$ ipython --no-banner

In [1]: import numpy as np

In [2]: import numpy.linalg as la

In [3]: np.set_printoptions(precision=1, suppress=True, linewidth=200)

In [4]: W0 = np.loadtxt("sample9.csv", delimiter=",")

In [5]: W0
Out[5]: 
array([[ 1., -1.,  3., -1.,  2., -2., -2., -1.,  0.,  1.],
       [ 1.,  1., -1.,  3., -1.,  2., -2., -2., -1.,  0.],
       [ 0.,  1.,  1., -1.,  3., -1.,  2., -2., -2., -1.],
       [-1.,  0.,  1.,  1., -1.,  3., -1.,  2., -2., -2.],
       [-2., -1.,  0.,  1.,  1., -1.,  3., -1.,  2., -2.],
       [-2., -2., -1.,  0.,  1.,  1., -1.,  3., -1.,  2.],
       [ 2., -2., -2., -1.,  0.,  1.,  1., -1.,  3., -1.],
       [-1.,  2., -2., -2., -1.,  0.,  1.,  1., -1.,  3.],
       [ 3., -1.,  2., -2., -2., -1.,  0.,  1.,  1., -1.],
       [-1.,  3., -1.,  2., -2., -2., -1.,  0.,  1.,  1.]])

In [6]: np.round(np.trace(la.pinv(W0) @ W0), 1)
Out[6]: np.float64(9.0)

In [7]: print(la.lstsq(W0[:-1].T, W0[-1])[2])
9

In [8]: np.allclose(W0[:-1].T @ la.lstsq(W0[:-1].T, W0[-1])[0], W0[-1])
Out[8]: True

In [9]: np.unique(W0.round(6), axis=0).shape
Out[9]: (10, 10)

In [10]: F = np.load("test11.npy")

In [11]: F
Out[11]: 
array([[ 0. ,  1.2,  0.4,  0. , -0.7,  0.6,  0. ,  0.4,  1.1, -0.3],
       [ 0.2, -1.2,  0.4,  0. , -0.1, -0.6, -0.1,  0.9,  0.3, -0.3],
       [-0.2,  0.2,  0.2, -0.8,  0.1, -0.6,  1. , -0.3, -0.7, -1.5],
       [-1.2,  0.1,  0.8,  1.4, -0.2, -0.2,  0.4,  2.4,  1.1, -0.1],
       [ 0.9, -1.5, -1.6,  1.1,  0.8,  2.2,  1. , -0.2, -0.8,  0.1],
       [-0.5,  0.9, -1.2,  0.5,  0.1,  0. , -2.2, -1.1,  1.2,  0.9],
       [ 0.5, -0.4,  2.1,  0.5,  0.1,  0.4, -1. ,  1.2,  0.6,  1. ],
       [ 1.6,  0.2, -0.3, -0.2,  1.1, -0.1, -1.7, -0.7, -0.1, -0.5],
       [ 0.2, -0.6, -0.9, -0.8, -0.7, -0.9,  0.3, -0.8,  0.1,  0. ],
       [ 1.1, -0.2,  0.1,  0.1,  1.7,  0.3, -0.1,  2.2,  0.7, -0.6]])

In [12]: rng = np.random.default_rng(564)

In [13]: labels = rng.permutation(10)

In [14]: labels
Out[14]: array([5, 4, 6, 2, 9, 7, 3, 8, 1, 0])

In [15]: Y = F[labels][:, labels]

In [16]: np.sort(np.abs(la.eigvals(Y)))
Out[16]: array([0.2, 1.2, 1.7, 1.8, 1.8, 2. , 2. , 2.2, 2.6, 2.6])

In [17]: round(la.det(Y), 1), round(float(la.det(F[labels])), 1)
Out[17]: (np.float64(88.5), 88.5)

In [18]: print(np.diag(Y))
[ 0.   0.8 -1.   0.2 -0.6 -0.7  1.4  0.1 -1.2  0. ]

In [19]: K = np.loadtxt("x.csv", delimiter=",")

In [20]: print(K)
[[  2.2  -5.5   1.2 -12.  -12.    9.3  -2. ]
 [  2.5  -3.7   0.2 -11.4 -11.6  10.3  -0.9]
 [  0.5  -3.6  -1.6   1.5  -0.1   2.8  -4.4]
 [ -0.1  -5.   -2.    2.5  -0.3   2.3  -3. ]
 [  0.1  -3.3  -2.5   1.5   2.3   3.2  -2.5]
 [ -0.1  -3.4   1.6  -9.4 -10.8   9.6  -1.3]
 [ -0.7  -2.5  -0.8   0.7   2.5   1.9  -4. ]
 [  2.9  -3.7   1.1 -11.5 -11.    9.5  -2. ]
 [  0.1  -3.8  -2.4   1.8   1.6   4.1  -3.3]
 [  0.8  -4.4  -1.3   2.3   1.8   3.1  -4.1]
 [ -1.9  -5.1  -3.5   2.1   3.    4.3  -3. ]
 [ -0.2  -4.1  -2.7   4.    2.1   3.3  -2. ]]

In [21]: theta = np.radians(13)

In [22]: Rm = np.eye(7)

In [23]: Rm[2, 2] = Rm[6, 6] = np.cos(theta)

In [24]: Rm[2, 6], Rm[6, 2] = -np.sin(theta), np.sin(theta)

In [25]: Rm
Out[25]: 
array([[ 1. ,  0. ,  0. ,  0. ,  0. ,  0. ,  0. ],
       [ 0. ,  1. ,  0. ,  0. ,  0. ,  0. ,  0. ],
       [ 0. ,  0. ,  1. ,  0. ,  0. ,  0. , -0.2],
       [ 0. ,  0. ,  0. ,  1. ,  0. ,  0. ,  0. ],
       [ 0. ,  0. ,  0. ,  0. ,  1. ,  0. ,  0. ],
       [ 0. ,  0. ,  0. ,  0. ,  0. ,  1. ,  0. ],
       [ 0. ,  0. ,  0.2,  0. ,  0. ,  0. ,  1. ]])

In [26]: Y = K @ Rm.T

In [27]: np.allclose(la.norm(K, axis=1), la.norm(Y, axis=1))
Out[27]: True

In [28]: round(float(la.det(Rm)), 1), np.round(np.trace(Rm), 1)
Out[28]: (1.0, np.float64(6.9))

In [29]: np.abs(Y - K).max(axis=0)
Out[29]: array([0. , 0. , 1. , 0. , 0. , 0. , 0.7])

In [30]: Y
Out[30]: 
array([[  2.2,  -5.5,   1.6, -12. , -12. ,   9.3,  -1.7],
       [  2.5,  -3.7,   0.4, -11.4, -11.6,  10.3,  -0.8],
       [  0.5,  -3.6,  -0.6,   1.5,  -0.1,   2.8,  -4.6],
       [ -0.1,  -5. ,  -1.3,   2.5,  -0.3,   2.3,  -3.4],
       [  0.1,  -3.3,  -1.9,   1.5,   2.3,   3.2,  -3. ],
       [ -0.1,  -3.4,   1.9,  -9.4, -10.8,   9.6,  -0.9],
       [ -0.7,  -2.5,   0.1,   0.7,   2.5,   1.9,  -4.1],
       [  2.9,  -3.7,   1.5, -11.5, -11. ,   9.5,  -1.7],
       [  0.1,  -3.8,  -1.6,   1.8,   1.6,   4.1,  -3.8],
       [  0.8,  -4.4,  -0.3,   2.3,   1.8,   3.1,  -4.3],
       [ -1.9,  -5.1,  -2.7,   2.1,   3. ,   4.3,  -3.7],
       [ -0.2,  -4.1,  -2.2,   4. ,   2.1,   3.3,  -2.6]])

In [31]: P = K @ la.solve(K.T @ K, K.T)

In [32]: np.allclose(P @ P, P)
Out[32]: True

In [33]: P.round(1) + 0
Out[33]: 
array([[ 0.7,  0.1, -0.2,  0.2,  0. ,  0. ,  0. ,  0.2, -0.2,  0.1,  0.1, -0.1],
       [ 0.1,  0.5,  0.1, -0.1,  0.1,  0.1, -0.2,  0.3,  0.1, -0.2,  0. ,  0. ],
       [-0.2,  0.1,  0.7,  0.3,  0. ,  0. ,  0.2,  0.1,  0.2,  0. , -0.1, -0.1],
       [ 0.2, -0.1,  0.3,  0.6, -0.1,  0. , -0.1, -0.1,  0. ,  0. ,  0.1,  0.1],
       [ 0. ,  0.1,  0. , -0.1,  0.3, -0.2,  0.1,  0.1,  0.2,  0.1,  0.2,  0.1],
       [ 0. ,  0.1,  0. ,  0. , -0.2,  0.9,  0.1,  0. ,  0. ,  0. ,  0. ,  0.1],
       [ 0. , -0.2,  0.2, -0.1,  0.1,  0.1,  0.6,  0.1,  0.1,  0.2,  0.2, -0.3],
       [ 0.2,  0.3,  0.1, -0.1,  0.1,  0. ,  0.1,  0.4,  0.1,  0.1, -0.2, -0.1],
       [-0.2,  0.1,  0.2,  0. ,  0.2,  0. ,  0.1,  0.1,  0.2,  0.1,  0.1,  0.2],
       [ 0.1, -0.2,  0. ,  0. ,  0.1,  0. ,  0.2,  0.1,  0.1,  0.7, -0.2,  0.3],
       [ 0.1,  0. , -0.1,  0.1,  0.2,  0. ,  0.2, -0.2,  0.1, -0.2,  0.7,  0.1],
       [-0.1,  0. , -0.1,  0.1,  0.1,  0.1, -0.3, -0.1,  0.2,  0.3,  0.1,  0.5]])

In [34]: np.diag(P)
Out[34]: array([0.7, 0.5, 0.7, 0.6, 0.3, 0.9, 0.6, 0.4, 0.2, 0.7, 0.7, 0.5])

In [35]: np.round(la.eigvalsh(P), 1) + 0
Out[35]: array([0., 0., 0., 0., 0., 1., 1., 1., 1., 1., 1., 1.])
